% ipython --no-banner

In [1]: import numpy as np

In [2]: from numpy import linalg as LA

In [3]: np.set_printoptions(precision=3, suppress=True, linewidth=160)

In [4]: def tidy(a):
   ...:     return np.round(a, 3) + 0
   ...: 

In [5]: A = np.loadtxt("run11.csv", delimiter=",")

In [6]: A
Out[6]: 
array([[-1.245, 20.294, 39.59 ],
       [ 0.443, 20.516, 38.07 ],
       [-0.102, 21.67 , 39.782],
       [ 0.325, 21.313, 38.822],
       [-0.296, 18.27 , 39.585],
       [-1.375, 20.998, 38.567],
       [ 0.321, 20.193, 40.915],
       [-0.88 , 19.626, 41.424],
       [-0.377, 20.07 , 38.678],
       [-0.813, 19.703, 41.288],
       [-0.33 , 19.248, 40.358],
       [-0.948, 21.307, 40.052],
       [ 0.84 , 19.588, 39.72 ],
       [ 0.347, 18.879, 41.474],
       [-2.536, 21.602, 40.283],
       [ 0.969, 21.228, 41.214],
       [ 0.126, 19.522, 41.195],
       [-0.991, 19.512, 39.997],
       [-1.919, 20.122, 40.962],
       [ 1.186, 20.834, 38.866],
       [ 0.385, 19.624, 37.505],
       [ 1.284, 19.167, 39.899],
       [ 0.098, 19.517, 40.08 ],
       [-0.476, 20.692, 38.966],
       [-1.776, 19.704, 39.9  ],
       [-1.641, 19.051, 39.3  ],
       [-0.338, 19.155, 39.999],
       [-1.146, 18.079, 41.162]])

In [7]: C = A[[21, 7]].astype(float)

In [8]: for _ in range(5):
   ...:     labels = LA.norm(A[:, None] - C, axis=-1).argmin(axis=1)
   ...:     C = np.array([A[labels == j].mean(axis=0) for j in range(2)])
   ...: 

In [9]: labels
Out[9]: array([1, 0, 0, 0, 1, 0, 1, 1, 0, 1, 1, 1, 0, 1, 1, 1, 1, 1, 1, 0, 0, 0, 1, 0, 1, 1, 1, 1])

In [10]: tidy(C)
Out[10]: 
array([[ 0.213, 20.447, 38.888],
       [-0.722, 19.723, 40.488]])

In [11]: tidy(C[1] - C[0])
Out[11]: array([-0.935, -0.724,  1.6  ])

In [12]: U, sv, Vh = LA.svd(C)

In [13]: tidy(sv)
Out[13]: array([62.911,  1.17 ])

In [14]: A2 = U[:, :1] @ np.diag(sv[:1]) @ Vh[:1]

In [15]: tidy(A2)
Out[15]: 
array([[-0.257, 19.828, 39.198],
       [-0.263, 20.327, 40.185]])

In [16]: LA.matrix_rank(C, rtol=0.05)
Out[16]: np.int64(1)

In [17]: T = np.stack([A2, -1 * A2, A2[::-1]])

In [18]: T.shape
Out[18]: (3, 2, 3)

In [19]: tidy(T.sum(axis=0))
Out[19]: 
array([[-0.263, 20.327, 40.185],
       [-0.257, 19.828, 39.198]])

In [20]: LA.matrix_rank(T)
Out[20]: array([1, 1, 1])

In [21]: tidy(LA.norm(T, axis=(1, 2)))
Out[21]: array([62.911, 62.911, 62.911])

In [22]: gram = np.cov(A, rowvar=False)

In [23]: gram.shape
Out[23]: (3, 3)

In [24]: tidy(np.corrcoef(A.T))
Out[24]: 
array([[ 1.   , -0.031, -0.146],
       [-0.031,  1.   , -0.257],
       [-0.146, -0.257,  1.   ]])

In [25]: tidy(gram)
Out[25]: 
array([[ 0.959, -0.029, -0.152],
       [-0.029,  0.926, -0.262],
       [-0.152, -0.262,  1.125]])

In [26]: tidy(np.median(A, axis=0))
Out[26]: array([-0.334, 19.704, 39.948])

In [27]: np.argwhere(np.triu(np.abs(np.corrcoef(A.T)) > 0.8, 1))
Out[27]: array([], shape=(0, 2), dtype=int64)

In [28]: proj = A @ LA.solve(A.T @ A, A.T)

In [29]: tidy(np.trace(proj))
Out[29]: np.float64(3.0)

In [30]: np.allclose(proj @ proj, proj)
Out[30]: True

In [31]: F = np.load("layer19.npy")

In [32]: F
Out[32]: 
array([[ 0.5,  1.2, -0.4,  1.5],
       [-1.5,  0. ,  0.6, -0.6],
       [ 0.1,  0. ,  0.4, -0.3],
       [-0.9,  0.6, -0.1,  0.6],
       [-2.4,  0.5,  0.7,  1.3],
       [ 0.5, -1.4, -0.3, -2.6],
       [-0.3,  0.4,  1.5,  0.5],
       [ 0.4,  0.2,  0.3,  0.7],
       [-1.4, -1.6,  0.5, -0.3],
       [-1.8,  1.3, -0.3, -1.2],
       [ 1.5,  0.5, -1. ,  1.2],
       [ 0.1, -0.7,  1.5, -0.6],
       [ 0.4,  0.1, -1. , -0.3],
       [-0.9,  0.5, -1. ,  0.6],
       [-0.5, -0.8, -0.5, -1.2],
       [-1.9,  0.2,  0.9, -0.8],
       [ 2.7,  2.1,  3. ,  3.6],
       [ 0.8, -0.1, -0.4,  1.6]])

In [33]: tidy(F.sum(axis=0))
Out[33]: array([-4.6,  3. ,  4.4,  3.7])

In [34]: tidy(LA.svd(F, compute_uv=False))
Out[34]: array([7.342, 4.821, 3.834, 2.357])

In [35]: F.shape
Out[35]: (18, 4)

In [36]: np.count_nonzero(F)
Out[36]: np.int64(70)

In [37]: LA.matrix_rank(F)
Out[37]: np.int64(4)

In [38]: np.unravel_index(np.abs(F).argmax(), F.shape)
Out[38]: (np.int64(16), np.int64(3))

In [39]: LA.rank(F)
AttributeError: module 'numpy.linalg' has no attribute 'rank'


In [40]: tidy(F.sum(axis=1))
Out[40]: array([ 2.8, -1.5,  0.2,  0.2,  0.1, -3.8,  2.1,  1.6, -2.8, -2. ,  2.2,  0.3, -0.8, -0.8, -3. , -1.6, 11.4,  1.9])

In [41]: tidy(F - F[0])
Out[41]: 
array([[ 0. ,  0. ,  0. ,  0. ],
       [-2. , -1.2,  1. , -2.1],
       [-0.4, -1.2,  0.8, -1.8],
       [-1.4, -0.6,  0.3, -0.9],
       [-2.9, -0.7,  1.1, -0.2],
       [ 0. , -2.6,  0.1, -4.1],
       [-0.8, -0.8,  1.9, -1. ],
       [-0.1, -1. ,  0.7, -0.8],
       [-1.9, -2.8,  0.9, -1.8],
       [-2.3,  0.1,  0.1, -2.7],
       [ 1. , -0.7, -0.6, -0.3],
       [-0.4, -1.9,  1.9, -2.1],
       [-0.1, -1.1, -0.6, -1.8],
       [-1.4, -0.7, -0.6, -0.9],
       [-1. , -2. , -0.1, -2.7],
       [-2.4, -1. ,  1.3, -2.3],
       [ 2.2,  0.9,  3.4,  2.1],
       [ 0.3, -1.3,  0. ,  0.1]])

In [42]: tidy(LA.norm(F))
Out[42]: np.float64(9.87)

In [43]: A2 = np.c_[F[:, :1] @ np.array([[3]]), np.array([4, 0, 2, 5, 5, 2, 2, 6, 4, 3, 6, 3, 2, 7, 4, 5, 2, 4])]

In [44]: tidy(A2)
Out[44]: 
array([[ 1.5,  4. ],
       [-4.5,  0. ],
       [ 0.3,  2. ],
       [-2.7,  5. ],
       [-7.2,  5. ],
       [ 1.5,  2. ],
       [-0.9,  2. ],
       [ 1.2,  6. ],
       [-4.2,  4. ],
       [-5.4,  3. ],
       [ 4.5,  6. ],
       [ 0.3,  3. ],
       [ 1.2,  2. ],
       [-2.7,  7. ],
       [-1.5,  4. ],
       [-5.7,  5. ],
       [ 8.1,  2. ],
       [ 2.4,  4. ]])

In [45]: tidy(LA.norm(A2 - F @ LA.lstsq(F, A2)[0], axis=0))
Out[45]: array([ 0.   , 15.475])

In [46]: LA.matrix_rank(np.c_[F, A2])
Out[46]: np.int64(5)

In [47]: mat = np.array([[7, 3, 7, 9],
    ...:     [3, 8, 1, 9],
    ...:     [0, 9, 4, 6],
    ...:     [7, 8, 9, 3],
    ...:     [13, 19, 9, 27]])

In [48]: ang = np.radians(90)

In [49]: Rm = np.eye(4)

In [50]: Rm[3, 3] = Rm[1, 1] = np.cos(ang)

In [51]: Rm[3, 1], Rm[1, 3] = -np.sin(ang), np.sin(ang)

In [52]: tidy(Rm)
Out[52]: 
array([[ 1.,  0.,  0.,  0.],
       [ 0.,  0.,  0.,  1.],
       [ 0.,  0.,  1.,  0.],
       [ 0., -1.,  0.,  0.]])

In [53]: A2 = mat @ Rm.T

In [54]: tidy(LA.det(Rm)), np.trace(Rm)
Out[54]: (np.float64(1.0), np.float64(2.0))

In [55]: tidy(A2)
Out[55]: 
array([[  7.,   9.,   7.,  -3.],
       [  3.,   9.,   1.,  -8.],
       [  0.,   6.,   4.,  -9.],
       [  7.,   3.,   9.,  -8.],
       [ 13.,  27.,   9., -19.]])

In [56]: tidy(LA.svd(mat, compute_uv=False)), tidy(LA.svd(A2, compute_uv=False))
Out[56]: 
(array([43.302,  9.351,  7.085,  2.51 ]),
 array([43.302,  9.351,  7.085,  2.51 ]))

In [57]: np.abs(A2 - mat).max(axis=0)
Out[57]: array([ 0.,  8.,  0., 46.])

In [58]: gram = mat.T @ mat

In [59]: tidy(LA.svd(mat, compute_uv=False) ** 2)
Out[59]: array([1875.067,   87.432,   50.199,    6.302])

In [60]: np.trace(gram), (mat ** 2).sum()
Out[60]: (np.int64(2019), np.int64(2019))

In [61]: LA.matrix_rank(gram)
Out[61]: np.int64(4)

In [62]: A2 = mat[0, 0] * mat[1:] - np.outer(mat[1:, 0], mat[0])

In [63]: A2
Out[63]: 
array([[  0,  47, -14,  36],
       [  0,  63,  28,  42],
       [  0,  35,  14, -42],
       [  0,  94, -28,  72]])

In [64]: np.flatnonzero(~A2.round(6).any(axis=1))
Out[64]: array([], dtype=int64)

In [65]: tidy(mat[:, 0] / mat[0, 0])
Out[65]: array([1.   , 0.429, 0.   , 1.   , 1.857])

In [66]: LA.matrix_rank(A2), LA.matrix_rank(mat)
Out[66]: (np.int64(3), np.int64(4))

In [67]: proj = mat @ LA.solve(mat.T @ mat, mat.T)

In [68]: LA.matrix_rank(np.eye(5) - proj)
Out[68]: np.int64(1)

In [69]: tidy(proj)
Out[69]: 
array([[ 0.833, -0.333,  0.   ,  0.   ,  0.167],
       [-0.333,  0.333,  0.   ,  0.   ,  0.333],
       [ 0.   ,  0.   ,  1.   ,  0.   ,  0.   ],
       [ 0.   ,  0.   ,  0.   ,  1.   ,  0.   ],
       [ 0.167,  0.333,  0.   ,  0.   ,  0.833]])

In [70]: tidy(np.trace(proj))
Out[70]: np.float64(4.0)

In [71]: tidy(np.diag(proj))
Out[71]: array([0.833, 0.333, 1.   , 1.   , 0.833])

In [72]: tidy(LA.eigvalsh(proj))
Out[72]: array([0., 1., 1., 1., 1.])

In [73]: x0 = np.array([1, 0, 3, 2])

In [74]: rhs = mat @ x0

In [75]: tidy(LA.lstsq(mat, rhs)[0])
Out[75]: array([1., 0., 3., 2.])

In [76]: rhs
Out[76]: array([46, 24, 24, 40, 94])

In [77]: tidy(LA.pinv(mat) @ mat)
Out[77]: 
array([[1., 0., 0., 0.],
       [0., 1., 0., 0.],
       [0., 0., 1., 0.],
       [0., 0., 0., 1.]])

In [78]: tidy(LA.solve(mat.T @ mat, mat.T @ rhs))
Out[78]: array([1., 0., 3., 2.])

In [79]: rng = np.random.default_rng(22130)

In [80]: rhs = rhs + 0.1 * rng.normal(size=5)

In [81]: tidy(rhs)
Out[81]: array([46.1  , 23.988, 23.991, 40.099, 94.013])

In [82]: c, *_ = LA.lstsq(mat, rhs)

In [83]: tidy(mat.T @ (rhs - mat @ c))
Out[83]: array([0., 0., 0., 0.])

In [84]: tidy(LA.norm(rhs - mat @ c))
Out[84]: np.float64(0.026)

In [85]: tidy(c)
Out[85]: array([ 1.005, -0.005,  3.013,  1.998])

In [86]: m1 = np.load("out9.npy")

In [87]: m1
Out[87]: 
array([[6., 1., 1., 1.],
       [1., 6., 1., 1.],
       [1., 1., 6., 1.],
       [1., 1., 1., 6.]])

In [88]: ang = np.radians(36)

In [89]: Rm = np.eye(4)

In [90]: Rm[3, 3] = Rm[0, 0] = np.cos(ang)

In [91]: Rm[3, 0], Rm[0, 3] = -np.sin(ang), np.sin(ang)

In [92]: tidy(Rm)
Out[92]: 
array([[ 0.809,  0.   ,  0.   ,  0.588],
       [ 0.   ,  1.   ,  0.   ,  0.   ],
       [ 0.   ,  0.   ,  1.   ,  0.   ],
       [-0.588,  0.   ,  0.   ,  0.809]])

In [93]: A2 = m1 @ Rm.T

In [94]: tidy(LA.svd(m1, compute_uv=False)), tidy(LA.svd(A2, compute_uv=False))
Out[94]: (array([9., 5., 5., 5.]), array([9., 5., 5., 5.]))

In [95]: tidy(A2)
Out[95]: 
array([[ 5.442,  1.   ,  1.   , -2.718],
       [ 1.397,  6.   ,  1.   ,  0.221],
       [ 1.397,  1.   ,  6.   ,  0.221],
       [ 4.336,  1.   ,  1.   ,  4.266]])

In [96]: tidy(np.abs(A2 - m1).max(axis=0))
Out[96]: array([3.336, 0.   , 0.   , 3.718])

In [97]: tidy(LA.det(Rm)), tidy(np.trace(Rm))
Out[97]: (np.float64(1.0), np.float64(3.618))

In [98]: m1 @ np.ones(4)
Out[98]: array([9., 9., 9., 9.])

In [99]: E = np.diag(10 * np.array([2, 2, 2])) + np.array([[-1, 3, -3], [-2, 1, 3], [3, -3, -2]])

In [100]: E
Out[100]: 
array([[19,  3, -3],
       [-2, 21,  3],
       [ 3, -3, 18]])

In [101]: tidy(LA.det(E.T))
Out[101]: np.float64(7659.0)

In [102]: A2 = LA.inv(E)

In [103]: tidy(A2)
Out[103]: 
array([[ 0.051, -0.006,  0.009],
       [ 0.006,  0.046, -0.007],
       [-0.007,  0.009,  0.053]])

In [104]: tidy(A2 @ A2)
Out[104]: 
array([[ 0.002,  0.   ,  0.001],
       [ 0.001,  0.002, -0.001],
       [-0.001,  0.001,  0.003]])

In [105]: LA.determinant(A2)
AttributeError: module 'numpy.linalg' has no attribute 'determinant'


In [106]: tidy(np.abs(LA.eigvals(A2)).max())
Out[106]: np.float64(0.051)

In [107]: tidy(np.sort(np.abs(LA.eigvals(A2))))
Out[107]: array([0.05 , 0.051, 0.051])

In [108]: np.allclose(A2, A2.T)
Out[108]: False

In [109]: tidy((A2 + A2.T) / 2)
Out[109]: 
array([[0.051, 0.   , 0.001],
       [0.   , 0.046, 0.001],
       [0.001, 0.001, 0.053]])
